In [1]: import numpy as np

In [2]: from numpy import linalg as LA

In [3]: np.set_printoptions(precision=2, suppress=True, linewidth=120, legacy="1.25")

In [4]: feats = np.loadtxt("block18.csv", delimiter=",")

In [5]: feats
Out[5]: 
array([[ 0.52, -1.27, -1.24, -0.19, -0.41, -1.29, -1.93],
       [ 1.86, -0.16, -0.9 , -1.33, -1.1 ,  0.51,  1.2 ],
       [ 1.86, -0.31,  0.24,  2.26,  0.46,  0.26,  0.06],
       [-0.93, -0.88,  0.26,  1.11, -2.31, -0.33,  0.77],
       [ 0.52,  1.36,  0.41,  0.01, -0.09, -2.5 ,  0.68],
       [-0.62,  1.37, -2.4 ,  0.94, -0.07,  0.28,  0.2 ],
       [ 0.52,  1.67,  0.79, -0.03, -1.43,  0.74, -1.65]])

In [6]: x0 = np.array([2, 2, 0, 1, 2, 2, 1])

In [7]: y = feats @ x0

In [8]: coef, lr = np.zeros(7), 1 / LA.norm(feats, 2) ** 2

In [9]: for i in range(12):
   ...:     coef -= lr * feats.T @ (feats @ coef - y)
   ...:     if i % 2 == 0: print(i, round(LA.norm(feats @ coef - y), 2))
   ...: 
0 0.0
2 0.0
4 0.0
6 0.0
8 0.0
10 0.0

In [10]: print(round(LA.cond(feats), 2))
1.0

In [11]: arr, _ = LA.qr(np.array([[-0.1, -0.2, 0.2, 0.5, -0.5, 1.2, 0.6, -0.2, -1.1],
    ...:     [-1.0, -0.3, -0.1, 0.5, 0.6, 2.0, -0.5, 0.8, 0.6],
    ...:     [-1.1, 2.0, 0.7, 0.3, 0.2, 0.3, 1.1, -1.6, 0.4],
    ...:     [-1.1, 1.9, 2.1, 0.7, -0.9, 0.7, 0.2, 0.0, -0.5],
    ...:     [0.6, -0.7, -0.5, -0.6, 1.0, 0.5, 0.9, 0.2, 1.2],
    ...:     [0.7, 1.0, 1.3, -0.8, 0.2, 0.8, 2.4, -1.3, 0.4],
    ...:     [1.2, -0.7, 1.0, -1.1, -1.6, -0.9, 0.2, 0.3, -2.6],
    ...:     [0.5, -0.7, -0.6, -0.2, -1.4, 0.9, 0.0, 0.4, -1.4],
    ...:     [0.1, 0.0, 0.2, -0.9, 0.2, 0.0, 2.7, -1.0, 0.6]]))

In [12]: arr.round(2) + 0
Out[12]: 
array([[-0.04, -0.11,  0.25,  0.38, -0.03, -0.38,  0.67,  0.33,  0.27],
       [-0.41, -0.45,  0.38, -0.32, -0.18, -0.4 , -0.36,  0.23, -0.12],
       [-0.45,  0.44, -0.32, -0.27,  0.27, -0.08, -0.08,  0.38,  0.44],
       [-0.45,  0.4 ,  0.54,  0.17,  0.08,  0.01, -0.01, -0.55,  0.07],
       [ 0.25, -0.08, -0.1 , -0.22, -0.41, -0.27, -0.08, -0.41,  0.68],
       [ 0.29,  0.63,  0.04, -0.03, -0.35, -0.49, -0.1 ,  0.16, -0.35],
       [ 0.49,  0.11,  0.61, -0.16,  0.28,  0.23, -0.21,  0.31,  0.29],
       [ 0.2 , -0.12, -0.13,  0.07,  0.71, -0.57, -0.15, -0.26, -0.06],
       [ 0.04,  0.03,  0.09, -0.76,  0.13,  0.  ,  0.58, -0.17, -0.2 ]])

In [13]: rng = np.random.default_rng(825)

In [14]: labels = rng.permutation(9)

In [15]: labels
Out[15]: array([2, 0, 4, 5, 3, 8, 6, 7, 1])

In [16]: M2 = arr[labels][:, labels]

In [17]: np.allclose(M2, arr)
Out[17]: False

In [18]: round(LA.det(M2), 2), np.round(LA.det(arr[labels]), 2)
Out[18]: (1.0, 1.0)

In [19]: print(np.round(np.trace(M2), 2))
-2.21

In [20]: M2 = np.array([[-1], [-3], [-1], [3], [1], [-2], [3], [2]])

In [21]: basis = np.array([[0, 2, -3, -1, 2, 1, 2, -1, -3, -3]])

In [22]: W0 = M2 @ basis

In [23]: print(W0)
[[ 0 -2  3  1 -2 -1 -2  1  3  3]
 [ 0 -6  9  3 -6 -3 -6  3  9  9]
 [ 0 -2  3  1 -2 -1 -2  1  3  3]
 [ 0  6 -9 -3  6  3  6 -3 -9 -9]
 [ 0  2 -3 -1  2  1  2 -1 -3 -3]
 [ 0 -4  6  2 -4 -2 -4  2  6  6]
 [ 0  6 -9 -3  6  3  6 -3 -9 -9]
 [ 0  4 -6 -2  4  2  4 -2 -6 -6]]

In [24]: rk = LA.matrix_rank(W0)

In [25]: print(rk)
1

In [26]: N = LA.svd(W0)[2][rk:].T

In [27]: print([int(LA.matrix_rank(W0[:i])) for i in range(1, len(W0) + 1)])
[1, 1, 1, 1, 1, 1, 1, 1]

In [28]: N.shape
Out[28]: (10, 9)

In [29]: [int(LA.matrix_rank(np.delete(W0, i, axis=0))) for i in range(8)]
Out[29]: [1, 1, 1, 1, 1, 1, 1, 1]

In [30]: np.abs(np.diag(LA.qr(W0)[1])) > 1e-9
Out[30]: array([False,  True, False, False, False, False, False, False])

In [31]: np.unique(W0.round(6), axis=0).shape
Out[31]: (6, 10)

In [32]: K = np.load("arr.npy")

In [33]: K
Out[33]: 
array([[ 0,  2,  3, -2,  2, -1,  2,  0],
       [ 0,  0,  1, -2,  1, -2,  3, -1],
       [ 0,  0,  0, -3,  2,  0,  1, -2],
       [ 0,  0,  0,  0,  1, -3,  2,  2],
       [ 0,  0,  0,  0,  0,  2, -1,  2],
       [ 0,  0,  0,  0,  0,  0,  1, -3],
       [ 0,  0,  0,  0,  0,  0,  0,  1],
       [ 0,  0,  0,  0,  0,  0,  0,  0]])

In [34]: rk = LA.matrix_rank(K)

In [35]: rk
Out[35]: 7

In [36]: N = LA.svd(K)[2][rk:].T

In [37]: N @ N.T
Out[37]: 
array([[1., 0., 0., 0., 0., 0., 0., 0.],
       [0., 0., 0., 0., 0., 0., 0., 0.],
       [0., 0., 0., 0., 0., 0., 0., 0.],
       [0., 0., 0., 0., 0., 0., 0., 0.],
       [0., 0., 0., 0., 0., 0., 0., 0.],
       [0., 0., 0., 0., 0., 0., 0., 0.],
       [0., 0., 0., 0., 0., 0., 0., 0.],
       [0., 0., 0., 0., 0., 0., 0., 0.]])

In [38]: np.allclose(K @ N, 0)
Out[38]: True

In [39]: print(LA.matrix_rank(K.T @ K), LA.matrix_rank(K @ K.T))
7 7

In [40]: [int(LA.matrix_rank(K[:i])) for i in range(1, len(K) + 1)]
Out[40]: [1, 2, 3, 4, 5, 6, 7, 7]

In [41]: [int(LA.matrix_rank(K[:, :j + 1])) for j in range(8)]
Out[41]: [0, 1, 2, 3, 4, 5, 6, 7]

In [42]: N.shape
Out[42]: (8, 1)
